$ python -q
>>> import numpy as np
>>> from numpy import linalg as LA
>>> np.set_printoptions(precision=2, suppress=True, linewidth=120)
>>> mat = np.load("w.npy")
>>> mat
array([[ 26,  -2,  12,  12,   8,  -4,   3,  16],
       [ -2,  14,  -2,  -4,  16,  -8, -15,  -2],
       [ 12,  -2,   9,  12,   0,  -6,   4,  11],
       [ 12,  -4,  12,  19,  -6,  -7,   5,  17],
       [  8,  16,   0,  -6,  26, -10, -15,  -2],
       [ -4,  -8,  -6,  -7, -10,  15,   3,  -3],
       [  3, -15,   4,   5, -15,   3,  21,  -1],
       [ 16,  -2,  11,  17,  -2,  -3,  -1,  20]])
>>> rng = np.random.default_rng(47)
>>> other = mat + rng.integers(-2, 3, (8, 4)) @ rng.integers(-2, 3, (4, 8))
>>> other
array([[ 28,   2,  10,   9,  13,  -8,   5,  17],
       [ -6,  10,  -6, -10,  10, -12, -11,  -2],
       [  8,   0,   3,   3,   1, -12,  10,  11],
       [ 16,  -5,  14,  25,  -8,  -3,   3,  13],
       [  6,  16,   0, -10,  28, -14, -15,   4],
       [ -3,  -3,  -4,  -5,  -3,  17,   1,  -2],
       [  5, -13,   8,  13, -13,  11,  17,  -5],
       [ 16,   0,   7,  11,   0,  -9,   3,  21]])
>>> other - mat
array([[ 2,  4, -2, -3,  5, -4,  2,  1],
       [-4, -4, -4, -6, -6, -4,  4,  0],
       [-4,  2, -6, -9,  1, -6,  6,  0],
       [ 4, -1,  2,  6, -2,  4, -2, -4],
       [-2,  0,  0, -4,  2, -4,  0,  6],
       [ 1,  5,  2,  2,  7,  2, -2,  1],
       [ 2,  2,  4,  8,  2,  8, -4, -4],
       [ 0,  2, -4, -6,  2, -6,  4,  1]])
>>> LA.matrix_rank(other - mat, tol=1e-8)
np.int64(4)
>>> LA.matrix_rank(other, rtol=0.1)
np.int64(5)
>>> LA.cond(other) > 100
np.True_
>>> round(LA.norm(other, 2) / LA.norm(other), 2)
np.float64(0.7)
>>> [round(float(x), 2) for x in LA.svd(other, compute_uv=False)[:3]]
[62.35, 57.23, 18.84]
>>> Uu, sigma, vt = LA.svd(mat)
>>> sigma.round(2) + 0
array([63.23, 55.85, 16.29, 14.64,  0.  ,  0.  ,  0.  ,  0.  ])
>>> other = Uu[:, :4] @ np.diag(sigma[:4]) @ vt[:4]
>>> round(np.abs(mat - other).max(), 2)
np.float64(0.0)
>>> round(LA.norm(mat - other) / LA.norm(mat), 2)
np.float64(0.0)
>>> LA.matrix_rank(mat, rtol=0.05)
np.int64(4)
>>> np.round(LA.norm(mat - other, 2), 2), np.round(sigma[4], 2)
(np.float64(0.0), np.float64(0.0))
>>> mat @ mat
array([[1313,  -69,  780,  959,  275, -423,  131, 1069],
       [ -69,  769, -152, -329,  957, -383, -821, -183],
       [ 780, -152,  546,  737,  -30, -281,  217,  733],
       [ 959, -329,  737, 1064, -277, -302,  396, 1023],
       [ 275,  957,  -30, -277, 1361, -567, -979,  -53],
       [-423, -383, -281, -302, -567,  508,  310, -321],
       [ 131, -821,  217,  396, -979,  310,  951,  187],
       [1069, -183,  733, 1023,  -53, -321,  187, 1084]])
>>> LA.determinant(mat)
Traceback (most recent call last):
  File "<python-input-22>", line 1, in <module>
    LA.determinant(mat)
    ^^^^^^^^^^^^^^
AttributeError: module 'numpy.linalg' has no attribute 'determinant'
>>> W = np.array([[5, 3, 5, 0],
...     [9, -5, -2, -1],
...     [-2, -1, 0, 8],
...     [2, 4, 7, 6],
...     [8, -6, -9, -2],
...     [-8, -8, -2, 9],
...     [9, -7, -1, -4],
...     [0, 5, 8, 5]])
>>> coef = np.array([0, 1, 3, 1])
>>> H = np.maximum(mat @ W + coef, 0)
>>> LA.matrix_rank(H)
np.int64(4)
>>> (H > 0).mean(axis=0)
array([0.75, 0.62, 0.62, 0.75])
>>> (H > 0).astype(int)
array([[1, 1, 1, 1],
       [1, 0, 0, 0],
       [1, 1, 1, 1],
       [1, 1, 1, 1],
       [1, 0, 0, 0],
       [0, 0, 0, 1],
       [0, 1, 1, 1],
       [1, 1, 1, 1]])
>>> cent = np.array([[1, 0, 1], [3, 2, 0], [0, 3, 3], [1, 2, 2]])
>>> W @ cent
array([[ 14,  21,  20],
       [ -7, -18,   1],
       [  3,  14,  14],
       [ 20,  41,  35],
       [-12, -43, -23],
       [-23,  -4,   4],
       [-16, -25,  -2],
       [ 20,  44,  34]])
>>> m1 = np.loadtxt("layer2.csv", delimiter=",")
>>> m1
array([[-1.08,  0.81, -8.94,  2.22,  1.29,  1.34,  2.84,  1.32],
       [ 0.61, -6.42,  1.08, -0.79,  5.43, -4.01, -1.59,  2.92],
       [-4.15,  3.28, -2.4 ,  4.81, -2.98,  1.8 ,  3.84,  4.02],
       [ 0.93,  5.49,  1.86, -1.08, -3.81,  6.48,  2.49, -1.28],
       [-6.59, -1.08, -2.  , -0.88, -5.93, -1.94,  3.13, -1.39],
       [-3.44,  3.08, -1.57,  6.65, -3.97,  2.55,  0.6 ,  3.07],
       [ 4.77,  3.37,  3.59, -4.74, -3.93, -0.32, -2.23,  3.17],
       [ 4.73, -5.48,  3.74, -1.31, -3.67, -0.63,  3.12, -2.88],
       [ 0.29, -2.31, -0.82,  4.79, -1.4 , -5.23, -5.  ,  4.07],
       [ 2.31, -3.78, -2.48, -4.39, -3.61,  4.81,  4.34,  0.26],
       [-7.48, -0.21, -1.82,  3.35,  4.94,  0.63, -0.03,  2.15],
       [-4.04,  1.48, -2.28, -1.59,  2.98, -6.8 , -4.25,  0.7 ],
       [-3.62,  3.49,  2.22, -1.02, -1.44,  4.52,  5.67, -3.76],
       [ 0.11,  3.42, -0.38, -6.13, -1.99,  4.23, -1.99,  4.97],
       [ 2.45, -2.43, -4.05,  4.75, -0.69,  0.71,  6.92, -0.48],
       [-0.51,  8.92,  1.82,  0.25, -3.02, -1.04,  2.5 , -0.62],
       [-0.37,  2.27,  0.65,  0.46, -0.12, -0.69, -0.7 ,  9.65],
       [ 2.42,  3.23,  1.55,  5.37, -2.82, -0.37, -0.03,  6.66],
       [ 1.65, -1.17,  1.14,  6.9 , -4.62, -2.73,  1.9 ,  3.81],
       [ 3.85,  1.86, -0.37, -7.11,  0.57, -2.2 ,  1.44,  4.87],
       [ 4.41, -0.38, -1.87, -0.85, -0.67,  6.3 ,  0.94,  5.93],
       [ 0.92, -5.88, -4.61, -1.05,  4.4 ,  4.21,  0.65,  2.19],
       [ 9.23,  0.56,  2.59, -0.22,  0.67, -0.04, -2.55, -0.93],
       [ 5.52, -5.53, -0.36,  3.16,  0.51,  2.76, -4.37,  1.34],
       [ 2.46, -4.19, -2.44,  0.24, -4.42, -2.83,  4.  , -5.19],
       [-0.18, -0.33, -6.01,  4.5 , -0.75,  1.38,  1.95, -6.1 ],
       [-0.16,  4.58, -2.84, -3.53, -1.89, -7.18, -0.2 ,  1.82],
       [ 3.78,  3.11,  4.81,  0.51, -6.55, -2.23, -2.11, -0.56],
       [-3.14, -0.45, -4.49,  3.87,  2.51,  1.65, -3.15, -5.98],
       [-0.9 , -0.6 , -3.41, -5.01, -4.8 , -1.21, -6.07,  0.87],
       [-0.48, -3.05, -6.65,  2.84,  2.17, -4.5 , -3.19, -1.72],
       [-3.82, -3.4 ,  0.14, -1.03, -5.34,  5.85,  3.14, -0.35],
       [ 2.75, -7.53, -2.8 , -2.05,  3.4 , -0.95, -3.17,  1.12]])
>>> blk = np.stack([m1, -1 * m1, m1[::-1]])
>>> LA.norm(blk, axis=(1, 2))
array([57.44, 57.44, 57.44])
>>> blk.shape
(3, 33, 8)
>>> other = np.c_[m1[:, :1] @ np.array([[3]]), np.array([-3, 3, -1, 1, 2, 2, 0, -2, 2, -1, 0, -3, -1, 2, 0, 0, 2, -2, 2, -2, 3, 3, -3, 3, 3, 1, 2, 2, 3, -2, -2, 2, -2])]
>>> other
array([[ -3.24,  -3.  ],
       [  1.83,   3.  ],
       [-12.45,  -1.  ],
       [  2.79,   1.  ],
       [-19.77,   2.  ],
       [-10.32,   2.  ],
       [ 14.31,   0.  ],
       [ 14.19,  -2.  ],
       [  0.87,   2.  ],
       [  6.93,  -1.  ],
       [-22.44,   0.  ],
       [-12.12,  -3.  ],
       [-10.86,  -1.  ],
       [  0.33,   2.  ],
       [  7.35,   0.  ],
       [ -1.53,   0.  ],
       [ -1.11,   2.  ],
       [  7.26,  -2.  ],
       [  4.95,   2.  ],
       [ 11.55,  -2.  ],
       [ 13.23,   3.  ],
       [  2.76,   3.  ],
       [ 27.69,  -3.  ],
       [ 16.56,   3.  ],
       [  7.38,   3.  ],
       [ -0.54,   1.  ],
       [ -0.48,   2.  ],
       [ 11.34,   2.  ],
       [ -9.42,   3.  ],
       [ -2.7 ,  -2.  ],
       [ -1.44,  -2.  ],
       [-11.46,   2.  ],
       [  8.25,  -2.  ]])
>>> np.round(LA.lstsq(m1, other[:, 0])[0], 2) + 0
array([3., 0., 0., 0., 0., 0., 0., 0.])
>>> LA.matrix_rank(np.c_[m1, other])
np.int64(9)
>>> proj = other @ LA.solve(other.T @ other, other.T)
>>> LA.matrix_rank(np.eye(33) - proj)
np.int64(31)
>>> np.round(LA.eigvalsh(proj), 2) + 0
array([0., 0., 0., 0., 0., 0., 0., 0., 0., 0., 0., 0., 0., 0., 0., 0., 0., 0., 0., 0., 0., 0., 0., 0., 0., 0., 0., 0.,
       0., 0., 0., 1., 1.])
>>> np.round(np.diag(proj), 2) + 0
array([0.07, 0.06, 0.05, 0.01, 0.12, 0.05, 0.05, 0.08, 0.03, 0.02, 0.13, 0.11, 0.04, 0.03, 0.01, 0.  , 0.03, 0.04,
       0.04, 0.06, 0.11, 0.07, 0.25, 0.14, 0.08, 0.01, 0.03, 0.06, 0.08, 0.03, 0.03, 0.06, 0.04])
>>> np.round(np.trace(proj), 2)
np.float64(2.0)
>>> cent = m1[[0, 17]].astype(float)
>>> for _ in range(3):
...     z = LA.norm(m1[:, None] - cent, axis=-1).argmin(axis=1)
...     cent = np.array([m1[z == j].mean(axis=0) for j in range(2)])
... 
>>> z
array([0, 0, 1, 1, 0, 1, 1, 1, 1, 0, 0, 0, 0, 1, 0, 1, 1, 1, 1, 1, 1, 0, 1, 1, 0, 0, 1, 1, 0, 0, 0, 0, 0])
>>> np.abs(cent[1] - cent[0]).argmax()
np.int64(1)
>>> other = np.array([[1, -1, 1, 3, 2],
...     [-3, 3, 1, -2, -1],
...     [-1, 2, -3, -3, -1],
...     [0, -3, 2, 2, -2],
...     [-1, 2, -2, 0, 0]])
>>> data = np.triu(other, 1)
>>> data
array([[ 0, -1,  1,  3,  2],
       [ 0,  0,  1, -2, -1],
       [ 0,  0,  0, -3, -1],
       [ 0,  0,  0,  0, -2],
       [ 0,  0,  0,  0,  0]])
>>> [round(float(x), 2) for x in LA.svd(data, compute_uv=False)[:3]]
[5.39, 1.89, 1.48]
>>> Uu, sigma, vt = LA.svd(data)
>>> sigma
array([5.39, 1.89, 1.48, 0.4 , 0.  ])
>>> other = Uu[:, :4] @ np.diag(sigma[:4]) @ vt[:4]
>>> LA.matrix_rank(data, rtol=0.05)
np.int64(4)
>>> other.round(2) + 0
array([[ 0., -1.,  1.,  3.,  2.],
       [ 0.,  0.,  1., -2., -1.],
       [ 0.,  0.,  0., -3., -1.],
       [ 0.,  0.,  0.,  0., -2.],
       [ 0.,  0.,  0.,  0.,  0.]])
>>> Uu, sigma, vt = LA.svd(mat)
>>> V = vt[:(sigma > 1e-8).sum()]
>>> x = mat[6] + 2 * mat[4] + rng.integers(2) * np.eye(8)[1]
>>> x
array([ 19.,  17.,   4.,  -7.,  37., -17.,  -9.,  -5.])
>>> LA.matrix_rank(np.vstack([mat, x]))
np.int64(4)
>>> np.round(LA.norm(x - V.T @ V @ x), 2)
np.float64(0.0)
>>> arr = np.load("arr.npy")
>>> arr
array([[1, 0, 0, 0, 0, 0, 0, 0, 0, 0, 0],
       [1, 0, 0, 0, 0, 0, 0, 0, 0, 0, 0],
       [2, 1, 1, 0, 0, 0, 0, 0, 0, 0, 0],
       [3, 2, 3, 0, 0, 0, 0, 0, 0, 0, 0],
       [3, 1, 0, 0, 1, 0, 0, 0, 0, 0, 0],
       [2, 3, 3, 0, 1, 1, 0, 0, 0, 0, 0],
       [2, 2, 1, 2, 0, 2, 0, 0, 0, 0, 0],
       [0, 3, 2, 2, 0, 3, 3, 2, 0, 0, 0],
       [1, 3, 2, 1, 0, 3, 3, 1, 2, 0, 0],
       [1, 3, 0, 0, 1, 1, 3, 2, 2, 0, 0],
       [0, 1, 3, 3, 3, 1, 3, 1, 0, 0, 0]])
>>> LA.cond(arr) > 100
np.True_
>>> LA.matrix_rank(arr, rtol=0.1)
np.int64(7)
>>> W0 = np.load("out10.npy")
>>> W0
array([[ 3,  3,  3,  3,  3,  3,  3,  3,  3,  3],
       [ 3,  6,  6,  6,  6,  6,  6,  6,  6,  6],
       [ 3,  6,  9,  9,  9,  9,  9,  9,  9,  9],
       [ 3,  6,  9, 12, 12, 12, 12, 12, 12, 12],
       [ 3,  6,  9, 12, 15, 15, 15, 15, 15, 15],
       [ 3,  6,  9, 12, 15, 18, 18, 18, 18, 18],
       [ 3,  6,  9, 12, 15, 18, 21, 21, 21, 21],
       [ 3,  6,  9, 12, 15, 18, 21, 24, 24, 24],
       [ 3,  6,  9, 12, 15, 18, 21, 24, 27, 27],
       [ 3,  6,  9, 12, 15, 18, 21, 24, 27, 30]])
>>> evals, V = LA.eigh(W0)
>>> LA.eigvalsh(W0 + 5 * np.eye(10))
array([  5.77,   5.82,   5.92,   6.1 ,   6.4 ,   6.93,   8.  ,  10.62,  20.15, 139.3 ])
>>> np.abs(V[:, -1])
array([0.07, 0.13, 0.19, 0.25, 0.3 , 0.34, 0.38, 0.41, 0.43, 0.44])
>>> np.round(V.T @ W0 @ V, 2) + 0
array([[  0.77,   0.  ,   0.  ,   0.  ,   0.  ,   0.  ,   0.  ,   0.  ,   0.  ,   0.  ],
       [  0.  ,   0.82,   0.  ,   0.  ,   0.  ,   0.  ,   0.  ,   0.  ,   0.  ,   0.  ],
       [  0.  ,   0.  ,   0.92,   0.  ,   0.  ,   0.  ,   0.  ,   0.  ,   0.  ,   0.  ],
       [  0.  ,   0.  ,   0.  ,   1.1 ,   0.  ,   0.  ,   0.  ,   0.  ,   0.  ,   0.  ],
       [  0.  ,   0.  ,   0.  ,   0.  ,   1.4 ,   0.  ,   0.  ,   0.  ,   0.  ,   0.  ],
       [  0.  ,   0.  ,   0.  ,   0.  ,   0.  ,   1.93,   0.  ,   0.  ,   0.  ,   0.  ],
       [  0.  ,   0.  ,   0.  ,   0.  ,   0.  ,   0.  ,   3.  ,   0.  ,   0.  ,   0.  ],
       [  0.  ,   0.  ,   0.  ,   0.  ,   0.  ,   0.  ,   0.  ,   5.62,   0.  ,   0.  ],
       [  0.  ,   0.  ,   0.  ,   0.  ,   0.  ,   0.  ,   0.  ,   0.  ,  15.15,   0.  ],
       [  0.  ,   0.  ,   0.  ,   0.  ,   0.  ,   0.  ,   0.  ,   0.  ,   0.  , 134.3 ]])
>>> (evals > 1e-8).sum(), (evals < -1e-8).sum()
(np.int64(10), np.int64(0))
